>>> import numpy as np
>>> from numpy import linalg as LA
>>> np.set_printoptions(precision=2, suppress=True, linewidth=120)
>>> arr = np.loadtxt("run17.csv", delimiter=",")
>>> arr
array([[-9., -8.,  4.,  3., -5.],
       [-8., -9., -8.,  4.,  3.],
       [ 4., -8., -9., -8.,  4.],
       [ 3.,  4., -8., -9., -8.],
       [-5.,  3.,  4., -8., -9.]])
>>> [round(float(LA.det(arr[:i, :i])), 2) + 0 for i in range(1, 6)]
[-9.0, 17.0, 1079.0, -11352.0, -150903.0]
>>> print(np.all(LA.eigvalsh(arr) > 0))
False
>>> round(float(LA.eigvalsh(arr).min()), 2)
-20.38
>>> q, evecs = LA.qr(arr[:, :2])[0], LA.qr(arr[:, 2:])[0]
>>> sigma = LA.svd(q.T @ evecs, compute_uv=False)
>>> np.degrees(np.arccos(sigma.clip(0, 1)))
array([26.18, 58.12])
>>> print((sigma > 0.9).sum())
0
>>> print(LA.norm(arr, axis=1).argmax())
2
>>> round(float(LA.norm(arr[2] - arr[0])), 2)
23.24
>>> LA.norm(arr, axis=1)
array([13.96, 15.3 , 15.52, 15.3 , 13.96])
>>> round(LA.norm(arr) ** 2 / LA.norm(arr, 2) ** 2, 2)
np.float64(2.64)
>>> rng = np.random.default_rng(556)
>>> labels = rng.permutation(5)
>>> labels
array([3, 4, 2, 1, 0])
>>> A2 = arr[labels][:, labels]
>>> print(np.trace(A2))
-45.0
>>> np.sort(np.abs(LA.eigvals(A2)))
array([ 3.38,  7.13, 16.16, 18.97, 20.38])
>>> print(np.round(LA.det(A2), 2), np.round(LA.det(arr[labels]), 2))
-150903.0 150903.0
>>> np.allclose(A2, arr)
False
>>> A2 = np.array([[3, 1, 1, 2], [2, 2, 1, 1], [0, 2, 3, 3], [0, 3, 0, 2]])
>>> W2 = np.array([[8, 7], [5, 7]])
>>> X = np.block([[A2, np.zeros((4, 2))], [np.zeros((2, 4)), W2]])
>>> print(X)
[[3. 1. 1. 2. 0. 0.]
 [2. 2. 1. 1. 0. 0.]
 [0. 2. 3. 3. 0. 0.]
 [0. 3. 0. 2. 0. 0.]
 [0. 0. 0. 0. 8. 7.]
 [0. 0. 0. 0. 5. 7.]]
>>> u, v = X[3], X[2]
>>> u @ v
np.float64(12.0)
>>> p = (u @ v) / (u @ u) * u
>>> round(float(LA.norm(u + v) ** 2 + LA.norm(u - v) ** 2), 2)
70.0
>>> LA.matrix_rank(np.outer(u, v))
np.int64(1)
>>> v - p
array([ 0.  , -0.77,  3.  ,  1.15,  0.  ,  0.  ])
>>> np.outer(u, v)
array([[0., 0., 0., 0., 0., 0.],
       [0., 6., 9., 9., 0., 0.],
       [0., 0., 0., 0., 0., 0.],
       [0., 4., 6., 6., 0., 0.],
       [0., 0., 0., 0., 0., 0.],
       [0., 0., 0., 0., 0., 0.]])
>>> labels = rng.permutation(5)
>>> A2 = arr[:, labels] * rng.choice([-1, 1], 5)
>>> A2
array([[-9., -4.,  3., -5.,  8.],
       [-8.,  8.,  4.,  3.,  9.],
       [ 4.,  9., -8.,  4.,  8.],
       [ 3.,  8., -9., -8., -4.],
       [-5., -4., -8., -9., -3.]])
>>> Uu, _, Vh = LA.svd(arr.T @ A2)
>>> np.round(LA.lstsq(arr, A2)[0], 2) + 0
array([[ 1.,  0.,  0.,  0.,  0.],
       [ 0.,  0.,  0.,  0., -1.],
       [ 0., -1.,  0.,  0.,  0.],
       [ 0.,  0.,  1.,  0.,  0.],
       [ 0.,  0.,  0.,  1.,  0.]])
>>> q, R = LA.qr(A2)
>>> print(np.round(q.T @ q, 2) + 0)
[[1. 0. 0. 0. 0.]
 [0. 1. 0. 0. 0.]
 [0. 0. 1. 0. 0.]
 [0. 0. 0. 1. 0.]
 [0. 0. 0. 0. 1.]]
>>> q @ R
array([[-9., -4.,  3., -5.,  8.],
       [-8.,  8.,  4.,  3.,  9.],
       [ 4.,  9., -8.,  4.,  8.],
       [ 3.,  8., -9., -8., -4.],
       [-5., -4., -8., -9., -3.]])
>>> print(round(float(abs(R[0, 0])), 2), round(float(LA.norm(A2[:, 0])), 2))
13.96 13.96
>>> np.abs(np.diag(R))
array([13.96, 15.07, 13.43,  7.59,  7.04])
>>> np.trace(q @ q.T)
np.float64(5.0)
>>> feats = np.load("out2.npy")
>>> feats
array([[-4.29,  1.76,  1.88],
       [ 1.43, -1.41,  4.58],
       [ 2.14,  4.46,  0.71]])
>>> A2 = np.array([[-2, -1], [3, -1]])
>>> W2 = np.kron(A2, feats)
>>> W2.shape
(6, 6)
>>> LA.matrix_rank(W2)
np.int64(6)
>>> A2 = feats / np.sqrt((feats ** 2).mean(axis=1, keepdims=True))
>>> A2[1]
array([ 0.49, -0.49,  1.59])
>>> feats - feats.mean(axis=1, keepdims=True)
array([[-4.07,  1.97,  2.1 ],
       [-0.1 , -2.95,  3.05],
       [-0.3 ,  2.02, -1.73]])
>>> print(LA.matrix_rank(feats - feats.mean(axis=1, keepdims=True)))
2
>>> LA.matrix_rank(A2) == LA.matrix_rank(feats)
np.True_
>>> print(LA.svd(feats, compute_uv=False))
[5. 5. 5.]
>>> LA.pinv(feats)
array([[-0.17,  0.06,  0.09],
       [ 0.07, -0.06,  0.18],
       [ 0.08,  0.18,  0.03]])
>>> print(LA.norm(feats, axis=0))
[5. 5. 5.]
>>> print(np.round(feats @ feats.T, 2) + 0)
[[25.  0.  0.]
 [ 0. 25.  0.]
 [ 0.  0. 25.]]
>>> round(float(feats[:, 2] @ feats[:, 1]), 2)
0.0
>>> A2 = LA.inv(X)
>>> print(LA.det(X) * A2)
[[ 168.  147. -105.  -84.    0.    0.]
 [-252.  378.  -42.  126.    0.    0.]
 [-210.  315.  231. -294.    0.    0.]
 [ 378. -567.   63.  210.   -0.   -0.]
 [   0.    0.    0.    0.  266. -266.]
 [   0.    0.    0.    0. -190.  304.]]
>>> round(LA.slogdet(X)[0], 2)
np.float64(1.0)
>>> np.round(LA.det(X) * LA.det(A2), 2)
np.float64(1.0)
>>> np.allclose(A2, X.T)
False
>>> F = np.load("mat.npy")
>>> print(F)
[[-7.14  0.17  8.35]
 [-1.64 -3.67  3.18]
 [ 4.42  2.04 -0.53]
 [ 5.72 -6.64 -3.3 ]
 [-2.93  0.37  5.02]
 [ 0.31 -0.07  2.34]
 [ 1.94 -1.77  0.7 ]
 [ 1.27 -2.32  1.12]
 [-0.27 -1.38  2.54]
 [-6.22  4.7   8.51]
 [ 4.58 -0.98 -1.26]
 [ 4.49 -0.62 -1.11]
 [ 2.2   5.42  1.92]
 [ 6.19  2.78 -1.79]
 [ 2.16 -4.5  -0.03]]
>>> cov = X.T @ X
>>> LA.eigvalsh(cov)[::-1]
array([184.61,  45.54,   8.79,   4.94,   2.39,   0.73])
>>> LA.svd(X, compute_uv=False) ** 2
array([184.61,  45.54,   8.79,   4.94,   2.39,   0.73])
>>> LA.matrix_rank(cov)
np.int64(6)
>>> np.trace(cov), (X ** 2).sum()
(np.float64(247.0), np.float64(247.0))
>>> J = np.load("x.npy")
>>> J
array([[-45, -36,  -9, -36, -27, -18],
       [ 20,  16,   4,  16,  12,   8],
       [-25, -20,  -5, -20, -15, -10]])
>>> # looks like rank 1
>>> Uu, sigma, Vh = LA.svd(J)
>>> sigma.round(2) + 0
array([93.07,  0.  ,  0.  ])
>>> A2 = Uu[:, :1] @ np.diag(sigma[:1]) @ Vh[:1]
>>> LA.matrix_rank(J, rtol=0.05)
np.int64(1)
>>> A2
array([[-45., -36.,  -9., -36., -27., -18.],
       [ 20.,  16.,   4.,  16.,  12.,   8.],
       [-25., -20.,  -5., -20., -15., -10.]])
>>> round(float(np.abs(J - A2).max()), 2)
0.0
